$ ipython --no-banner

In [1]: import numpy as np

In [2]: import numpy.linalg as la

In [3]: np.set_printoptions(precision=3, suppress=True, linewidth=200, sign=" ")

In [4]: cent = np.array([[-0.4, 1.7, -0.2, -0.5, -0.9, 0.3]])

In [5]: rng = np.random.default_rng(40243)

In [6]: K = np.array([[0],
   ...:     [3],
   ...:     [4],
   ...:     [1],
   ...:     [2],
   ...:     [0],
   ...:     [2],
   ...:     [0],
   ...:     [4],
   ...:     [3],
   ...:     [3],
   ...:     [4],
   ...:     [5],
   ...:     [1],
   ...:     [1],
   ...:     [0],
   ...:     [5],
   ...:     [4],
   ...:     [5],
   ...:     [5],
   ...:     [2],
   ...:     [3],
   ...:     [3],
   ...:     [3]]) @ cent + 0.3 * rng.normal(size=(24, 6))

In [7]: K
Out[7]: 
array([[ 0.491,  0.302,  0.024,  0.504,  0.152, -0.147],
       [-0.825,  5.276, -0.908, -1.667, -2.949,  1.111],
       [-1.25 ,  6.833, -1.058, -1.845, -3.647,  1.33 ],
       [-0.571,  1.594, -0.08 , -0.162, -0.878,  0.332],
       [-0.409,  3.604, -0.669, -1.015, -2.1  ,  0.584],
       [ 0.266,  0.163,  0.155,  0.272, -0.179, -0.363],
       [-0.637,  3.078, -0.955, -0.412, -2.197,  0.412],
       [-0.571,  0.132, -0.544,  0.305, -0.38 ,  0.753],
       [-1.412,  6.706, -0.062, -1.897, -3.662,  0.882],
       [-1.555,  5.209, -0.114, -1.164, -2.453,  0.837],
       [-1.092,  4.926, -1.078, -1.855, -2.627,  1.264],
       [-1.351,  6.834, -0.433, -2.789, -4.099,  1.283],
       [-2.704,  8.303, -1.241, -2.493, -4.505,  1.089],
       [-0.419,  1.32 ,  0.071, -0.477, -0.533,  0.551],
       [-0.696,  1.585, -0.38 , -0.712, -1.057,  0.834],
       [ 0.086, -0.002,  0.393, -0.19 ,  0.149, -0.169],
       [-1.659,  8.432, -0.518, -2.294, -4.427,  1.895],
       [-1.302,  6.858, -1.351, -1.953, -4.236,  0.965],
       [-1.853,  8.548, -1.253, -1.794, -4.448,  1.782],
       [-1.88 ,  8.674, -0.703, -2.022, -4.619,  1.317],
       [-0.7  ,  3.082, -0.447, -1.596, -1.788,  0.873],
       [-1.379,  4.802, -0.644, -1.868, -3.173,  0.968],
       [-1.295,  5.322, -0.676, -1.363, -2.014,  0.575],
       [-1.266,  4.814, -1.19 , -1.971, -2.609,  0.974]])

In [8]: Xs = K - K.mean(axis=0)

In [9]: Uu, sig, VT = la.svd(Xs, full_matrices=False)

In [10]: la.matrix_rank(Xs)
Out[10]: np.int64(6)

In [11]: sig
Out[11]: array([ 16.913,   2.027,   1.821,   1.546,   1.275,   1.13 ])

In [12]: np.abs(VT[-1])
Out[12]: array([ 0.244,  0.367,  0.372,  0.258,  0.77 ,  0.081])

In [13]: np.abs(Uu[:, 0]).argmax()
Out[13]: np.int64(15)

In [14]: sig ** 2 / (sig ** 2).sum()
Out[14]: array([ 0.957,  0.014,  0.011,  0.008,  0.005,  0.004])

In [15]: np.abs(la.svd(K)[2][-1])
Out[15]: array([ 0.251,  0.37 ,  0.371,  0.252,  0.772,  0.061])

In [16]: [round(float(x), 3) for x in la.svd(K, compute_uv=False)[:3]]
Out[16]: [31.401, 2.031, 1.836]

In [17]: round(np.log10(la.cond(K)))
Out[17]: 1

In [18]: D = la.norm(K[:, None] - K[None], axis=-1)

In [19]: np.unravel_index(D.round(6).argmax(), D.shape)
Out[19]: (np.int64(15), np.int64(19))

In [20]: D.mean(axis=1).argmax()
Out[20]: np.int64(15)

In [21]: M2 = K / np.sqrt((K ** 2).mean(axis=1, keepdims=True))

In [22]: la.norm(M2, axis=1)
Out[22]: array([ 2.449,  2.449,  2.449,  2.449,  2.449,  2.449,  2.449,  2.449,  2.449,  2.449,  2.449,  2.449,  2.449,  2.449,  2.449,  2.449,  2.449,  2.449,  2.449,  2.449,  2.449,  2.449,  2.449,  2.449])

In [23]: M2[9]
Out[23]: array([-0.621,  2.08 , -0.045, -0.465, -0.979,  0.334])

In [24]: Uu, sig, VT = la.svd(K)

In [25]: sig
Out[25]: array([ 31.401,   2.031,   1.836,   1.546,   1.298,   1.131])

In [26]: M2 = Uu[:, :1] @ np.diag(sig[:1]) @ VT[:1]

In [27]: np.round(np.abs(K - M2).max(), 3)
Out[27]: np.float64(0.802)

In [28]: la.matrix_rank(M2)
Out[28]: np.int64(1)

In [29]: la.matrix_rank(K, rtol=0.05)
Out[29]: np.int64(3)

In [30]: round(float(la.norm(K - M2) / la.norm(K)), 3)
Out[30]: 0.113

In [31]: arr = np.load("block5.npy")

In [32]: arr
Out[32]: 
array([[ 0, -1,  0,  0],
       [ 0, -1,  2,  0],
       [ 0,  0,  0,  0],
       [ 0,  0, -1,  0],
       [ 0, -2,  0,  0]])

In [33]: Uu, sig, VT = la.svd(arr)

In [34]: evecs = VT[:(sig > 1e-8).sum()]

In [35]: vec = arr[1] + 3 * arr[4] + rng.integers(2) * np.eye(4)[2]

In [36]: vec
Out[36]: array([ 0., -7.,  2.,  0.])

In [37]: la.matrix_rank(np.vstack([arr, vec]))
Out[37]: np.int64(2)

In [38]: np.allclose(evecs.T @ evecs @ vec, vec)
Out[38]: True

In [39]: np.round(evecs.T @ evecs, 3) + 0
Out[39]: 
array([[ 0.,  0.,  0.,  0.],
       [ 0.,  1.,  0.,  0.],
       [ 0.,  0.,  1.,  0.],
       [ 0.,  0.,  0.,  0.]])
